In [1]: import numpy as np

In [2]: from numpy import linalg as LA

In [3]: np.set_printoptions(suppress=True, linewidth=120)

In [4]: def rd(a):
   ...:     return np.round(a, 1) + 0
   ...: 

In [5]: M = np.load("arr.npy")

In [6]: M
Out[6]: 
array([[ 8, 11,  1,  8, -1],
       [11, -2, -9, -6,  9],
       [ 1, -9, 14, 10,  3],
       [ 8, -6, 10,  6,  2],
       [-1,  9,  3,  2, 12]])

In [7]: Y = M[0, 0] * M[1:] - np.outer(M[1:, 0], M[0])

In [8]: Y
Out[8]: 
array([[   0, -137,  -83, -136,   83],
       [   0,  -83,  111,   72,   25],
       [   0, -136,   72,  -16,   24],
       [   0,   83,   25,   24,   95]])

In [9]: np.flatnonzero(~Y.round(6).any(axis=1))
Out[9]: array([], dtype=int64)

In [10]: LA.matrix_rank(Y), LA.matrix_rank(M)
Out[10]: (np.int64(4), np.int64(5))

In [11]: rd(M[:, 0] / M[0, 0])
Out[11]: array([ 1. ,  1.4,  0.1,  1. , -0.1])

In [12]: arr = np.loadtxt("dump.csv", delimiter=",")

In [13]: arr
Out[13]: 
array([[2., 0., 5.],
       [0., 0., 1.],
       [4., 4., 4.]])

In [14]: evals, evecs = LA.eig(arr)

In [15]: rd(evals)
Out[15]: array([ 7.9, -2.3,  0.4])

In [16]: rng = np.random.default_rng(4839)

In [17]: idx = rng.permutation(3)

In [18]: idx
Out[18]: array([0, 1, 2])

In [19]: Y = arr[idx][:, idx]

In [20]: rd(np.sort(np.abs(LA.eigvals(Y))))
Out[20]: array([0.4, 2.3, 7.9])

In [21]: np.allclose(Y, arr)
Out[21]: True

In [22]: E = np.load("mat.npy")

In [23]: E
Out[23]: 
array([[ 0,  0,  0],
       [10, 15, 20],
       [10, 15, 20]])

In [24]: rd(LA.det(E))
Out[24]: np.float64(0.0)

In [25]: (E - E.T) / 2
Out[25]: 
array([[ 0. , -5. , -5. ],
       [ 5. ,  0. ,  2.5],
       [ 5. , -2.5,  0. ]])

In [26]: rd(np.abs(LA.eigvals(E)).max())
Out[26]: np.float64(35.0)

In [27]: E @ E
Out[27]: 
array([[  0,   0,   0],
       [350, 525, 700],
       [350, 525, 700]])

In [28]: np.allclose(E @ E.T, E.T @ E)
Out[28]: False

In [29]: J = 4 * np.eye(2) + np.eye(2, k=1)

In [30]: J
Out[30]: 
array([[4., 1.],
       [0., 4.]])

In [31]: # triangular: eigenvalues sit on the diagonal

In [32]: P = np.triu(np.array([[-1, -2], [2, 2]]), 1) + np.eye(2)

In [33]: Y = P @ J @ LA.inv(P)

In [34]: LA.matrix_rank(Y)
Out[34]: np.int64(2)

In [35]: rd(LA.det(Y))
Out[35]: np.float64(16.0)

In [36]: Y = np.array([[1, 2, 0], [2, 1, 0]])

In [37]: W2 = np.kron(Y, J)

In [38]: LA.matrix_rank(W2)
Out[38]: np.int64(4)

In [39]: W2
Out[39]: 
array([[4., 1., 8., 2., 0., 0.],
       [0., 4., 0., 8., 0., 0.],
       [8., 2., 4., 1., 0., 0.],
       [0., 8., 0., 4., 0., 0.]])

In [40]: rd(LA.norm(W2, 2)), rd(LA.norm(Y, 2) * LA.norm(J, 2))
Out[40]: (np.float64(13.6), np.float64(13.6))

In [41]: W2.shape
Out[41]: (4, 6)

In [42]: X = np.load("w.npy")

In [43]: rd(X)
Out[43]: 
array([[-0.3, -0.1,  0.9],
       [ 0.9, -0.1,  0.3],
       [ 0.1,  1. ,  0.1]])

In [44]: # keeps lengths

In [45]: x0 = np.array([2, -2, 2])

In [46]: 3 - LA.matrix_rank(X - np.eye(3), tol=1e-8)
Out[46]: np.int64(1)

In [47]: rd(X.T @ (X @ x0))
Out[47]: array([ 2., -2.,  2.])

In [48]: rd(np.abs(LA.eigvals(X)))
Out[48]: array([1., 1., 1.])

In [49]: Y = np.array([[0, -2, 1], [-3, -3, 3], [-1, 3, -1]])

In [50]: rd(Y.T @ X.T)
Out[50]: 
array([[-0.6,  0. , -3.1],
       [ 3.8, -0.7, -2.7],
       [-1.6,  0.3,  2.9]])

In [51]: rd(np.einsum("ik,kj->ij", X, Y))
Out[51]: 
array([[-0.6,  3.8, -1.6],
       [ 0. , -0.7,  0.3],
       [-3.1, -2.7,  2.9]])

In [52]: rd(LA.det(X.T))
Out[52]: np.float64(1.0)

In [53]: rd(np.poly(X))
Out[53]: array([ 1. ,  0.3, -0.3, -1. ])

In [54]: rd(LA.det(X[::-1]))
Out[54]: np.float64(-1.0)

In [55]: u = np.array([-1, -3, 3])

In [56]: Y = X + np.outer(u, np.eye(3)[2])

In [57]: rd(Y)
Out[57]: 
array([[-0.3, -0.1, -0.1],
       [ 0.9, -0.1, -2.7],
       [ 0.1,  1. ,  3.1]])

In [58]: LA.matrix_rank(Y - X)
Out[58]: np.int64(1)

In [59]: rd((X + X.T) / 2)
Out[59]: 
array([[-0.3,  0.4,  0.5],
       [ 0.4, -0.1,  0.6],
       [ 0.5,  0.6,  0.1]])

In [60]: LA.determinant(X)
---------------------------------------------------------------------------
AttributeError                            Traceback (most recent call last)
Cell In[60], line 1
----> 1 LA.determinant(X)

AttributeError: module 'numpy.linalg' has no attribute 'determinant'

In [61]: np.allclose(X, X.T)
Out[61]: False

In [62]: rd(np.sort(np.abs(LA.eigvals(X))))
Out[62]: array([1., 1., 1.])

In [63]: m1 = np.array([[0.0, 1.0, -3.0, -1.0, 0.0],
    ...:     [1.0, 0.0, 0.0, 0.0, 0.0],
    ...:     [-3.0, 0.0, 0.0, 0.0, 0.0],
    ...:     [-1.0, 0.0, 0.0, 0.0, 0.0],
    ...:     [0.0, 0.0, 0.0, 0.0, 0.0]])

In [64]: # rows and columns are dependent

In [65]: np.allclose(m1 @ m1.T, m1.T @ m1)
Out[65]: True

In [66]: m1 @ m1
Out[66]: 
array([[11.,  0.,  0.,  0.,  0.],
       [ 0.,  1., -3., -1.,  0.],
       [ 0., -3.,  9.,  3.,  0.],
       [ 0., -1.,  3.,  1.,  0.],
       [ 0.,  0.,  0.,  0.,  0.]])

In [67]: rd(np.sort(np.abs(LA.eigvals(m1))))
Out[67]: array([0. , 0. , 0. , 3.3, 3.3])

In [68]: assert m1 == m1.T
---------------------------------------------------------------------------
ValueError                                Traceback (most recent call last)
Cell In[68], line 1
----> 1 assert m1 == m1.T

ValueError: The truth value of an array with more than one element is ambiguous. Use a.any() or a.all()

In [69]: A = np.load("run4.npy")

In [70]: A
Out[70]: 
array([[ 0.,  2.,  1.],
       [ 0.,  0., -1.],
       [ 0.,  0.,  2.]])

In [71]: # rows and columns are dependent

In [72]: np.allclose(A @ A.T, A.T @ A)
Out[72]: False

In [73]: (A + A.T) / 2
Out[73]: 
array([[ 0. ,  1. ,  0.5],
       [ 1. ,  0. , -0.5],
       [ 0.5, -0.5,  2. ]])

In [74]: rd(LA.det(A))
Out[74]: np.float64(0.0)

In [75]: A.inv()
---------------------------------------------------------------------------
AttributeError                            Traceback (most recent call last)
Cell In[75], line 1
----> 1 A.inv()

AttributeError: 'numpy.ndarray' object has no attribute 'inv'

In [76]: np.allclose(A, A.T)
Out[76]: False

In [77]: A @ A
Out[77]: 
array([[ 0.,  0.,  0.],
       [ 0.,  0., -2.],
       [ 0.,  0.,  4.]])

In [78]: np.trace(A)
Out[78]: np.float64(2.0)

In [79]: (A - A.T) / 2
Out[79]: 
array([[ 0. ,  1. ,  0.5],
       [-1. ,  0. , -0.5],
       [-0.5,  0.5,  0. ]])

In [80]: rd(np.abs(LA.eigvals(A)).max())
Out[80]: np.float64(2.0)

In [81]: rd(LA.matrix_power(A, 2))
Out[81]: 
array([[ 0.,  0.,  0.],
       [ 0.,  0., -2.],
       [ 0.,  0.,  4.]])

In [82]: rd(LA.eigvals(A))
Out[82]: array([0., 0., 2.])

In [83]: np.poly(A)
Out[83]: array([ 1., -2.,  0.,  0.])

In [84]: try:
    ...:     LA.inv(A)
    ...: except LA.LinAlgError as e:
    ...:     print(e)
    ...: 
Singular matrix

In [85]: [int(LA.matrix_rank(LA.matrix_power(A, p))) for p in range(1, 4)]
Out[85]: [2, 1, 1]

In [86]: A @ A
Out[86]: 
array([[ 0.,  0.,  0.],
       [ 0.,  0., -2.],
       [ 0.,  0.,  4.]])

In [87]: W0 = np.load("m.npy")

In [88]: W0
Out[88]: 
array([[ 1, -1,  1, -1],
       [ 1,  0,  0,  0]])

In [89]: Y = W0[0, 0] * W0[1:] - np.outer(W0[1:, 0], W0[0])

In [90]: Y
Out[90]: array([[ 0,  1, -1,  1]])

In [91]: LA.matrix_rank(Y), LA.matrix_rank(W0)
Out[91]: (np.int64(1), np.int64(2))
